$ python -q
>>> import numpy as np
>>> import numpy.linalg as la
>>> np.set_printoptions(precision=2, suppress=True, linewidth=140, sign=" ")
>>> A = np.array([[6, 0, 1, 3, 4, 1, 5],
...     [0, 0, 4, 2, 3, 4, 0],
...     [1, 4, 6, 2, 3, 3, 2],
...     [3, 2, 2, 4, 3, 1, 2],
...     [4, 3, 3, 3, 2, 4, 2],
...     [1, 4, 3, 1, 4, 0, 6],
...     [5, 0, 2, 2, 2, 6, 0]])
>>> A2 = la.invert(A)
Traceback (most recent call last):
  File "<python-input-4>", line 1, in <module>
    A2 = la.invert(A)
         ^^^^^^^^^
AttributeError: module 'numpy.linalg' has no attribute 'invert'
>>> A2 = la.inv(A)
>>> np.allclose(A2, A.T)
False
>>> np.round(la.cond(A), 2)
np.float64(40.06)
>>> np.round(la.det(A), 2)
np.float64(-4270.0)
>>> np.allclose(A @ A.T, A.T @ A)
True
>>> np.trace(A)
np.int64(18)
>>> np.round(np.abs(la.eigvals(A)).max(), 2)
np.float64(18.64)
>>> A @ A
array([[ 88,  26,  43,  55,  58,  58,  52],
       [ 26,  45,  49,  29,  40,  26,  42],
       [ 43,  49,  79,  47,  62,  61,  45],
       [ 55,  29,  47,  47,  50,  45,  39],
       [ 58,  40,  62,  50,  67,  48,  60],
       [ 58,  26,  61,  45,  48,  79,  21],
       [ 52,  42,  45,  39,  60,  21,  73]])
>>> la.determinant(A)
Traceback (most recent call last):
  File "<python-input-13>", line 1, in <module>
    la.determinant(A)
    ^^^^^^^^^^^^^^
AttributeError: module 'numpy.linalg' has no attribute 'determinant'
>>> Q, Rm = la.qr(A)
>>> np.round(Q @ Rm, 2) + 0
array([[ 6.,  0.,  1.,  3.,  4.,  1.,  5.],
       [ 0.,  0.,  4.,  2.,  3.,  4.,  0.],
       [ 1.,  4.,  6.,  2.,  3.,  3.,  2.],
       [ 3.,  2.,  2.,  4.,  3.,  1.,  2.],
       [ 4.,  3.,  3.,  3.,  2.,  4.,  2.],
       [ 1.,  4.,  3.,  1.,  4.,  0.,  6.],
       [ 5.,  0.,  2.,  2.,  2.,  6.,  0.]])
>>> np.round(Q.T @ Q, 2) + 0
array([[ 1.,  0.,  0.,  0.,  0.,  0.,  0.],
       [ 0.,  1.,  0.,  0.,  0.,  0.,  0.],
       [ 0.,  0.,  1.,  0.,  0.,  0.,  0.],
       [ 0.,  0.,  0.,  1.,  0.,  0.,  0.],
       [ 0.,  0.,  0.,  0.,  1.,  0.,  0.],
       [ 0.,  0.,  0.,  0.,  0.,  1.,  0.],
       [ 0.,  0.,  0.,  0.,  0.,  0.,  1.]])
>>> np.abs(np.diag(Rm))
array([ 9.38,  6.11,  4.76,  2.37,  2.88,  2.53,  0.9 ])
>>> round(abs(Rm[0, 0]), 2), np.round(la.norm(A[:, 0]), 2)
(np.float64(9.38), np.float64(9.38))
>>> Q.shape, Rm.shape
((7, 7), (7, 7))
>>> A2 = np.array([[1, 1], [1, -1]])
>>> rng = np.random.default_rng(532)
>>> feats = np.kron(A2, np.kron(A2, A2))[rng.permutation(8)][:6]
>>> feats
array([[ 1,  1, -1, -1, -1, -1,  1,  1],
       [ 1,  1, -1, -1,  1,  1, -1, -1],
       [ 1,  1,  1,  1, -1, -1, -1, -1],
       [ 1, -1,  1, -1,  1, -1,  1, -1],
       [ 1,  1,  1,  1,  1,  1,  1,  1],
       [ 1, -1,  1, -1, -1,  1, -1,  1]])
>>> feats.ravel(order="F")
array([ 1,  1,  1,  1,  1,  1,  1,  1,  1, -1,  1, -1, -1, -1,  1,  1,  1,  1, -1, -1,  1, -1,  1, -1, -1,  1, -1,  1,  1, -1, -1,  1, -1,
       -1,  1,  1,  1, -1, -1,  1,  1, -1,  1, -1, -1, -1,  1,  1])
>>> t3 = feats.reshape(6, 2, -1)
>>> np.einsum("ihd,jhd->hij", t3, t3).shape
(2, 6, 6)
>>> t3.transpose(1, 0, 2)
array([[[ 1,  1, -1, -1],
        [ 1,  1, -1, -1],
        [ 1,  1,  1,  1],
        [ 1, -1,  1, -1],
        [ 1,  1,  1,  1],
        [ 1, -1,  1, -1]],

       [[-1, -1,  1,  1],
        [ 1,  1, -1, -1],
        [-1, -1, -1, -1],
        [ 1, -1,  1, -1],
        [ 1,  1,  1,  1],
        [-1,  1, -1,  1]]])
>>> np.swapaxes(t3, 1, 2)[2]
array([[ 1, -1],
       [ 1, -1],
       [ 1, -1],
       [ 1, -1]])
>>> t3[:, 0]
array([[ 1,  1, -1, -1],
       [ 1,  1, -1, -1],
       [ 1,  1,  1,  1],
       [ 1, -1,  1, -1],
       [ 1,  1,  1,  1],
       [ 1, -1,  1, -1]])
>>> t3.shape
(6, 2, 4)
